$ python -q
>>> import numpy as np
>>> np.set_printoptions(suppress=True, linewidth=200)
>>> def rd(a):
...     return np.round(a, 2) + 0
... 
>>> arr = np.load("test15.npy")
>>> rd(arr)
array([[ 0.97,  0.14, -0.08, -0.08, -0.03,  0.03, -0.08,  0.08, -0.03, -0.08],
       [ 0.14,  0.32,  0.41,  0.41,  0.14, -0.14,  0.41, -0.41,  0.14,  0.41],
       [-0.08,  0.41,  0.76, -0.24, -0.08,  0.08, -0.24,  0.24, -0.08, -0.24],
       [-0.08,  0.41, -0.24,  0.76, -0.08,  0.08, -0.24,  0.24, -0.08, -0.24],
       [-0.03,  0.14, -0.08, -0.08,  0.97,  0.03, -0.08,  0.08, -0.03, -0.08],
       [ 0.03, -0.14,  0.08,  0.08,  0.03,  0.97,  0.08, -0.08,  0.03,  0.08],
       [-0.08,  0.41, -0.24, -0.24, -0.08,  0.08,  0.76,  0.24, -0.08, -0.24],
       [ 0.08, -0.41,  0.24,  0.24,  0.08, -0.08,  0.24,  0.76,  0.08,  0.24],
       [-0.03,  0.14, -0.08, -0.08, -0.03,  0.03, -0.08,  0.08,  0.97, -0.08],
       [-0.08,  0.41, -0.24, -0.24, -0.08,  0.08, -0.24,  0.24, -0.08,  0.76]])
>>> u = np.array([6, 8, 4, 5, 7, 2, 8, 1, 2, 0])
>>> A2 = arr + np.outer(u, np.eye(10)[6])
>>> np.linalg.matrix_rank(np.linalg.inv(A2) - np.linalg.inv(arr), tol=1e-8)
np.int64(1)
>>> np.linalg.matrix_rank(A2 - arr)
np.int64(1)
>>> rd(np.linalg.det(A2) / np.linalg.det(arr)), rd(1 + np.linalg.solve(arr, u)[6])
(np.float64(7.3), np.float64(7.3))
>>> np.all(np.linalg.eigvalsh(arr) > 0)
np.False_
>>> [round(float(np.linalg.det(arr[:i, :i])), 2) + 0 for i in range(1, 11)]
[0.97, 0.3, 0.05, -0.19, -0.22, -0.24, -0.49, -0.73, -0.76, -1.0]
>>> rd(np.linalg.eigvalsh(arr).min())
np.float64(-1.0)
>>> q, _ = np.linalg.qr(np.array([[-3.3], [-2.1], [-0.4], [0.4], [-0.7]]))
>>> F = q @ q.T
>>> rd(F)
array([[ 0.68,  0.43,  0.08, -0.08,  0.14],
       [ 0.43,  0.27,  0.05, -0.05,  0.09],
       [ 0.08,  0.05,  0.01, -0.01,  0.02],
       [-0.08, -0.05, -0.01,  0.01, -0.02],
       [ 0.14,  0.09,  0.02, -0.02,  0.03]])
>>> ev, V = np.linalg.eigh(F)
>>> (ev > 1e-8).sum(), (ev < -1e-8).sum()
(np.int64(1), np.int64(0))
>>> rd(np.linalg.eigvalsh(F + 5 * np.eye(5)))
array([5., 5., 5., 5., 6.])
>>> rd(np.linalg.eigvalsh(F @ F))
array([0., 0., 0., 0., 1.])
>>> rd(ev.sum()), rd(np.trace(F))
(np.float64(1.0), np.float64(1.0))
>>> rd(ev)
array([0., 0., 0., 0., 1.])
>>> rd(V.T @ V)
array([[1., 0., 0., 0., 0.],
       [0., 1., 0., 0., 0.],
       [0., 0., 1., 0., 0.],
       [0., 0., 0., 1., 0.],
       [0., 0., 0., 0., 1.]])
>>> rd(V @ np.diag(ev) @ V.T)
array([[ 0.68,  0.43,  0.08, -0.08,  0.14],
       [ 0.43,  0.27,  0.05, -0.05,  0.09],
       [ 0.08,  0.05,  0.01, -0.01,  0.02],
       [-0.08, -0.05, -0.01,  0.01, -0.02],
       [ 0.14,  0.09,  0.02, -0.02,  0.03]])
>>> rd(np.abs(V[:, -1]))
array([0.82, 0.52, 0.1 , 0.1 , 0.17])
>>> U, sv, VT = np.linalg.svd(F)
>>> V = VT[:(sv > 1e-8).sum()]
>>> rng = np.random.default_rng(23781)
>>> x = F[0] + 5 * F[2] + rng.integers(2) * np.eye(5)[1]
>>> rd(x)
array([ 1.09,  1.69,  0.13, -0.13,  0.23])
>>> rd(np.diag(V.T @ V))
array([0.68, 0.27, 0.01, 0.01, 0.03])
>>> rd(np.linalg.norm(x - V.T @ V @ x))
np.float64(0.85)
>>> ev, V = np.linalg.eigh(F)
>>> x = np.array([2, 1, 1, 0, 0])
>>> rd(V * np.maximum(ev, 0) @ V.T)
array([[ 0.68,  0.43,  0.08, -0.08,  0.14],
       [ 0.43,  0.27,  0.05, -0.05,  0.09],
       [ 0.08,  0.05,  0.01, -0.01,  0.02],
       [-0.08, -0.05, -0.01,  0.01, -0.02],
       [ 0.14,  0.09,  0.02, -0.02,  0.03]])
>>> rd(np.linalg.eigvalsh(F[1:, 1:]))
array([0.  , 0.  , 0.  , 0.32])
>>> rd(x @ F @ x)
np.float64(5.14)
>>> K = np.loadtxt("run3.csv", delimiter=",")
>>> rd(K)
array([[ 0.74, -0.12, -0.1 ,  0.01,  0.03,  0.15, -0.1 ,  0.14,  0.23, -0.25],
       [-0.12,  0.51, -0.27, -0.25, -0.01,  0.18, -0.21,  0.06, -0.07,  0.13],
       [-0.1 , -0.27,  0.47,  0.18, -0.23,  0.18,  0.  , -0.11, -0.17, -0.09],
       [ 0.01, -0.25,  0.18,  0.61,  0.17,  0.01, -0.19,  0.12,  0.02,  0.26],
       [ 0.03, -0.01, -0.23,  0.17,  0.85,  0.03,  0.08, -0.12, -0.14, -0.03],
       [ 0.15,  0.18,  0.18,  0.01,  0.03,  0.88,  0.08, -0.05, -0.06,  0.09],
       [-0.1 , -0.21,  0.  , -0.19,  0.08,  0.08,  0.86,  0.1 ,  0.08,  0.04],
       [ 0.14,  0.06, -0.11,  0.12, -0.12, -0.05,  0.1 ,  0.85, -0.2 ,  0.09],
       [ 0.23, -0.07, -0.17,  0.02, -0.14, -0.06,  0.08, -0.2 ,  0.64,  0.26],
       [-0.25,  0.13, -0.09,  0.26, -0.03,  0.09,  0.04,  0.09,  0.26,  0.59]])
>>> x = np.array([4, 1, 2, 2, 1, 3, 5, 1, 5, 0])
>>> h1 = np.maximum(K @ x, 0)
>>> rd(K * (h1 > 1e-9)[:, None])
array([[ 0.74, -0.12, -0.1 ,  0.01,  0.03,  0.15, -0.1 ,  0.14,  0.23, -0.25],
       [ 0.  ,  0.  ,  0.  ,  0.  ,  0.  ,  0.  ,  0.  ,  0.  ,  0.  ,  0.  ],
       [ 0.  ,  0.  ,  0.  ,  0.  ,  0.  ,  0.  ,  0.  ,  0.  ,  0.  ,  0.  ],
       [ 0.01, -0.25,  0.18,  0.61,  0.17,  0.01, -0.19,  0.12,  0.02,  0.26],
       [ 0.03, -0.01, -0.23,  0.17,  0.85,  0.03,  0.08, -0.12, -0.14, -0.03],
       [ 0.15,  0.18,  0.18,  0.01,  0.03,  0.88,  0.08, -0.05, -0.06,  0.09],
       [-0.1 , -0.21,  0.  , -0.19,  0.08,  0.08,  0.86,  0.1 ,  0.08,  0.04],
       [ 0.14,  0.06, -0.11,  0.12, -0.12, -0.05,  0.1 ,  0.85, -0.2 ,  0.09],
       [ 0.23, -0.07, -0.17,  0.02, -0.14, -0.06,  0.08, -0.2 ,  0.64,  0.26],
       [-0.25,  0.13, -0.09,  0.26, -0.03,  0.09,  0.04,  0.09,  0.26,  0.59]])
>>> rd(K.T @ h1)
array([ 3.73, -0.89, -0.5 ,  0.42,  0.48,  4.2 ,  3.74,  0.81,  3.51,  1.55])
>>> rd(np.maximum(K @ x, 0) - np.maximum(-K @ x, 0))
array([ 3.95, -1.8 , -0.04,  0.86,  0.5 ,  3.87,  4.12,  0.72,  3.64,  1.31])
>>> np.flatnonzero(h1 > 1e-9)
array([0, 3, 4, 5, 6, 7, 8, 9])
>>> rd(np.tanh(K @ x))
array([ 1.  , -0.95, -0.04,  0.7 ,  0.46,  1.  ,  1.  ,  0.61,  1.  ,  0.87])
>>> U, sv, VT = np.linalg.svd(K)
>>> rd(sv)
array([1., 1., 1., 1., 1., 1., 1., 0., 0., 0.])
>>> A2 = U[:, :7] @ np.diag(sv[:7]) @ VT[:7]
>>> rd(A2)
array([[ 0.74, -0.12, -0.1 ,  0.01,  0.03,  0.15, -0.1 ,  0.14,  0.23, -0.25],
       [-0.12,  0.51, -0.27, -0.25, -0.01,  0.18, -0.21,  0.06, -0.07,  0.13],
       [-0.1 , -0.27,  0.47,  0.18, -0.23,  0.18,  0.  , -0.11, -0.17, -0.09],
       [ 0.01, -0.25,  0.18,  0.61,  0.17,  0.01, -0.19,  0.12,  0.02,  0.26],
       [ 0.03, -0.01, -0.23,  0.17,  0.85,  0.03,  0.08, -0.12, -0.14, -0.03],
       [ 0.15,  0.18,  0.18,  0.01,  0.03,  0.88,  0.08, -0.05, -0.06,  0.09],
       [-0.1 , -0.21,  0.  , -0.19,  0.08,  0.08,  0.86,  0.1 ,  0.08,  0.04],
       [ 0.14,  0.06, -0.11,  0.12, -0.12, -0.05,  0.1 ,  0.85, -0.2 ,  0.09],
       [ 0.23, -0.07, -0.17,  0.02, -0.14, -0.06,  0.08, -0.2 ,  0.64,  0.26],
       [-0.25,  0.13, -0.09,  0.26, -0.03,  0.09,  0.04,  0.09,  0.26,  0.59]])
>>> rd(np.linalg.norm(K - A2, 2)), rd(sv[7])
(np.float64(0.0), np.float64(0.0))
>>> rd(np.abs(K - A2).max())
np.float64(0.0)
>>> np.linalg.matrix_rank(K, rtol=0.1)
np.int64(7)
>>> rd(np.linalg.norm(K, 2) / np.linalg.norm(K))
np.float64(0.38)
>>> [round(float(x), 2) for x in np.linalg.svd(K, compute_uv=False)[:3]]
[1.0, 1.0, 1.0]
>>> rd(np.abs(np.linalg.eigvals(K)).max())
np.float64(1.0)
>>> np.trace(K)
np.float64(7.0)
>>> rd((K + K.T) / 2)
array([[ 0.74, -0.12, -0.1 ,  0.01,  0.03,  0.15, -0.1 ,  0.14,  0.23, -0.25],
       [-0.12,  0.51, -0.27, -0.25, -0.01,  0.18, -0.21,  0.06, -0.07,  0.13],
       [-0.1 , -0.27,  0.47,  0.18, -0.23,  0.18,  0.  , -0.11, -0.17, -0.09],
       [ 0.01, -0.25,  0.18,  0.61,  0.17,  0.01, -0.19,  0.12,  0.02,  0.26],
       [ 0.03, -0.01, -0.23,  0.17,  0.85,  0.03,  0.08, -0.12, -0.14, -0.03],
       [ 0.15,  0.18,  0.18,  0.01,  0.03,  0.88,  0.08, -0.05, -0.06,  0.09],
       [-0.1 , -0.21,  0.  , -0.19,  0.08,  0.08,  0.86,  0.1 ,  0.08,  0.04],
       [ 0.14,  0.06, -0.11,  0.12, -0.12, -0.05,  0.1 ,  0.85, -0.2 ,  0.09],
       [ 0.23, -0.07, -0.17,  0.02, -0.14, -0.06,  0.08, -0.2 ,  0.64,  0.26],
       [-0.25,  0.13, -0.09,  0.26, -0.03,  0.09,  0.04,  0.09,  0.26,  0.59]])
>>> rd(np.sort(np.abs(np.linalg.eigvals(K))))
array([0., 0., 0., 1., 1., 1., 1., 1., 1., 1.])
>>> rd(np.linalg.det(K))
np.float64(0.0)
>>> U, sv, VT = np.linalg.svd(K)
>>> V = VT[:(sv > 1e-8).sum()]
>>> x = K[0] + 4 * K[7] + rng.integers(2) * np.eye(10)[8]
>>> rd(x)
array([ 1.31,  0.11, -0.54,  0.48, -0.44, -0.06,  0.31,  3.56,  0.42,  0.1 ])
>>> rd(V.T @ V)
array([[ 0.74, -0.12, -0.1 ,  0.01,  0.03,  0.15, -0.1 ,  0.14,  0.23, -0.25],
       [-0.12,  0.51, -0.27, -0.25, -0.01,  0.18, -0.21,  0.06, -0.07,  0.13],
       [-0.1 , -0.27,  0.47,  0.18, -0.23,  0.18,  0.  , -0.11, -0.17, -0.09],
       [ 0.01, -0.25,  0.18,  0.61,  0.17,  0.01, -0.19,  0.12,  0.02,  0.26],
       [ 0.03, -0.01, -0.23,  0.17,  0.85,  0.03,  0.08, -0.12, -0.14, -0.03],
       [ 0.15,  0.18,  0.18,  0.01,  0.03,  0.88,  0.08, -0.05, -0.06,  0.09],
       [-0.1 , -0.21,  0.  , -0.19,  0.08,  0.08,  0.86,  0.1 ,  0.08,  0.04],
       [ 0.14,  0.06, -0.11,  0.12, -0.12, -0.05,  0.1 ,  0.85, -0.2 ,  0.09],
       [ 0.23, -0.07, -0.17,  0.02, -0.14, -0.06,  0.08, -0.2 ,  0.64,  0.26],
       [-0.25,  0.13, -0.09,  0.26, -0.03,  0.09,  0.04,  0.09,  0.26,  0.59]])
>>> rd(np.linalg.norm(x - V.T @ V @ x))
np.float64(0.6)
>>> W0 = np.load("case6.npy")
>>> W0
array([[1.  , 0.2 , 0.04, 0.01, 0.  , 0.  , 0.  , 0.  , 0.  , 0.  , 0.  , 0.  , 0.  ],
       [0.2 , 1.  , 0.2 , 0.04, 0.01, 0.  , 0.  , 0.  , 0.  , 0.  , 0.  , 0.  , 0.  ],
       [0.04, 0.2 , 1.  , 0.2 , 0.04, 0.01, 0.  , 0.  , 0.  , 0.  , 0.  , 0.  , 0.  ],
       [0.01, 0.04, 0.2 , 1.  , 0.2 , 0.04, 0.01, 0.  , 0.  , 0.  , 0.  , 0.  , 0.  ],
       [0.  , 0.01, 0.04, 0.2 , 1.  , 0.2 , 0.04, 0.01, 0.  , 0.  , 0.  , 0.  , 0.  ],
       [0.  , 0.  , 0.01, 0.04, 0.2 , 1.  , 0.2 , 0.04, 0.01, 0.  , 0.  , 0.  , 0.  ],
       [0.  , 0.  , 0.  , 0.01, 0.04, 0.2 , 1.  , 0.2 , 0.04, 0.01, 0.  , 0.  , 0.  ],
       [0.  , 0.  , 0.  , 0.  , 0.01, 0.04, 0.2 , 1.  , 0.2 , 0.04, 0.01, 0.  , 0.  ],
       [0.  , 0.  , 0.  , 0.  , 0.  , 0.01, 0.04, 0.2 , 1.  , 0.2 , 0.04, 0.01, 0.  ],
       [0.  , 0.  , 0.  , 0.  , 0.  , 0.  , 0.01, 0.04, 0.2 , 1.  , 0.2 , 0.04, 0.01],
       [0.  , 0.  , 0.  , 0.  , 0.  , 0.  , 0.  , 0.01, 0.04, 0.2 , 1.  , 0.2 , 0.04],
       [0.  , 0.  , 0.  , 0.  , 0.  , 0.  , 0.  , 0.  , 0.01, 0.04, 0.2 , 1.  , 0.2 ],
       [0.  , 0.  , 0.  , 0.  , 0.  , 0.  , 0.  , 0.  , 0.  , 0.01, 0.04, 0.2 , 1.  ]])
>>> A2 = np.linalg.invert(W0)
Traceback (most recent call last):
  File "<python-input-68>", line 1, in <module>
    A2 = np.linalg.invert(W0)
         ^^^^^^^^^^^^^^^^
AttributeError: module 'numpy.linalg' has no attribute 'invert'
>>> A2 = np.linalg.inv(W0)
>>> rd(np.linalg.cond(W0))
np.float64(2.22)
>>> rd(np.linalg.slogdet(W0)[0])
np.float64(1.0)
>>> np.allclose(A2, W0.T)
False
>>> A2 = W0 / np.sqrt((W0 ** 2).mean(axis=1, keepdims=True))
>>> np.linalg.matrix_rank(A2) == np.linalg.matrix_rank(W0)
np.True_
>>> rd(np.linalg.norm(A2, axis=1))
array([3.61, 3.61, 3.61, 3.61, 3.61, 3.61, 3.61, 3.61, 3.61, 3.61, 3.61, 3.61, 3.61])
>>> mat = np.array([[6.0, 1.0, 1.0, 1.0],
...     [1.0, 6.0, 1.0, 1.0],
...     [1.0, 1.0, 6.0, 1.0],
...     [1.0, 1.0, 1.0, 6.0]])
>>> mat.mean(axis=0)
array([2.25, 2.25, 2.25, 2.25])
>>> A2 = np.array([[-1, -5, -3], [-5, 1, -3], [4, -1, -2], [2, 1, -1]])
>>> np.vstack([mat, A2.T]).shape
(7, 4)
>>> np.linalg.matrix_rank(mat @ A2)
np.int64(3)
>>> mat @ A2
array([[ -5., -29., -24.],
       [-25.,   1., -24.],
       [ 20.,  -9., -19.],
       [ 10.,   1., -14.]])
>>> np.linalg.matrix_rank(np.vstack([mat, A2.T]))
np.int64(4)
>>> A2 = np.array([[3]])
>>> W2 = np.array([[2, 0, 2, 2, 0, 2, 2, 2],
...     [2, 2, 2, 2, 2, 0, 2, 1],
...     [1, 2, 1, 2, 2, 0, 1, 0],
...     [1, 1, 1, 1, 2, 1, 2, 1],
...     [1, 0, 2, 2, 0, 2, 0, 1],
...     [2, 2, 1, 2, 2, 1, 0, 2],
...     [2, 1, 0, 0, 2, 1, 0, 1],
...     [2, 1, 0, 1, 1, 2, 0, 0]])
>>> J = np.block([[A2, np.zeros((1, 8))], [np.zeros((8, 1)), W2]])
>>> J
array([[3., 0., 0., 0., 0., 0., 0., 0., 0.],
       [0., 2., 0., 2., 2., 0., 2., 2., 2.],
       [0., 2., 2., 2., 2., 2., 0., 2., 1.],
       [0., 1., 2., 1., 2., 2., 0., 1., 0.],
       [0., 1., 1., 1., 1., 2., 1., 2., 1.],
       [0., 1., 0., 2., 2., 0., 2., 0., 1.],
       [0., 2., 2., 1., 2., 2., 1., 0., 2.],
       [0., 2., 1., 0., 0., 2., 1., 0., 1.],
       [0., 2., 1., 0., 1., 1., 2., 0., 0.]])
>>> lab = rng.permutation(9)
>>> lab
array([7, 3, 0, 8, 2, 1, 4, 6, 5])
>>> A2 = J[lab][:, lab]
>>> rd(np.linalg.det(A2)), rd(np.linalg.det(J[lab]))
(np.float64(132.0), np.float64(-132.0))
>>> np.trace(A2)
np.float64(10.0)
>>> (J + J.T) / 2
array([[3. , 0. , 0. , 0. , 0. , 0. , 0. , 0. , 0. ],
       [0. , 2. , 1. , 1.5, 1.5, 0.5, 2. , 2. , 2. ],
       [0. , 1. , 2. , 2. , 1.5, 1. , 1. , 1.5, 1. ],
       [0. , 1.5, 2. , 1. , 1.5, 2. , 0.5, 0.5, 0. ],
       [0. , 1.5, 1.5, 1.5, 1. , 2. , 1.5, 1. , 1. ],
       [0. , 0.5, 1. , 2. , 2. , 0. , 2. , 1. , 1. ],
       [0. , 2. , 1. , 0.5, 1.5, 2. , 1. , 0.5, 2. ],
       [0. , 2. , 1.5, 0.5, 1. , 1. , 0.5, 0. , 0.5],
       [0. , 2. , 1. , 0. , 1. , 1. , 2. , 0.5, 0. ]])
>>> np.linalg.determinant(J)
Traceback (most recent call last):
  File "<python-input-93>", line 1, in <module>
    np.linalg.determinant(J)
    ^^^^^^^^^^^^^^^^^^^^^
AttributeError: module 'numpy.linalg' has no attribute 'determinant'
>>> (J - J.T) / 2
array([[ 0. ,  0. ,  0. ,  0. ,  0. ,  0. ,  0. ,  0. ,  0. ],
       [ 0. ,  0. , -1. ,  0.5,  0.5, -0.5,  0. ,  0. ,  0. ],
       [ 0. ,  1. ,  0. ,  0. ,  0.5,  1. , -1. ,  0.5,  0. ],
       [ 0. , -0.5,  0. ,  0. ,  0.5,  0. , -0.5,  0.5,  0. ],
       [ 0. , -0.5, -0.5, -0.5,  0. ,  0. , -0.5,  1. ,  0. ],
       [ 0. ,  0.5, -1. ,  0. ,  0. ,  0. ,  0. , -1. ,  0. ],
       [ 0. ,  0. ,  1. ,  0.5,  0.5,  0. ,  0. , -0.5,  0. ],
       [ 0. ,  0. , -0.5, -0.5, -1. ,  1. ,  0.5,  0. ,  0.5],
       [ 0. ,  0. ,  0. ,  0. ,  0. ,  0. ,  0. , -0.5,  0. ]])
>>> rd(np.sort(np.abs(np.linalg.eigvals(J))))
array([0.67, 0.67, 1.37, 1.37, 1.51, 1.55, 2.24, 3.  , 9.88])
>>> rd(np.linalg.matrix_power(J, 2))
array([[ 9.,  0.,  0.,  0.,  0.,  0.,  0.,  0.,  0.],
       [ 0., 20., 14., 10., 16., 18., 14., 10., 12.],
       [ 0., 20., 13., 16., 19., 17., 14., 14., 12.],
       [ 0., 13.,  9., 13., 14., 12.,  9., 11.,  9.],
       [ 0., 16., 10., 11., 14., 13., 12.,  7., 10.],
       [ 0., 12., 11.,  8., 13., 13.,  8.,  8.,  8.],
       [ 0., 19., 12., 16., 20., 14., 15., 13., 12.],
       [ 0., 12.,  5., 11., 13.,  5., 11.,  6.,  9.],
       [ 0., 12.,  7., 11., 13.,  8.,  9.,  8., 11.]])
>>> np.allclose(J @ J.T, J.T @ J)
False
>>> np.allclose(J, J.T)
False
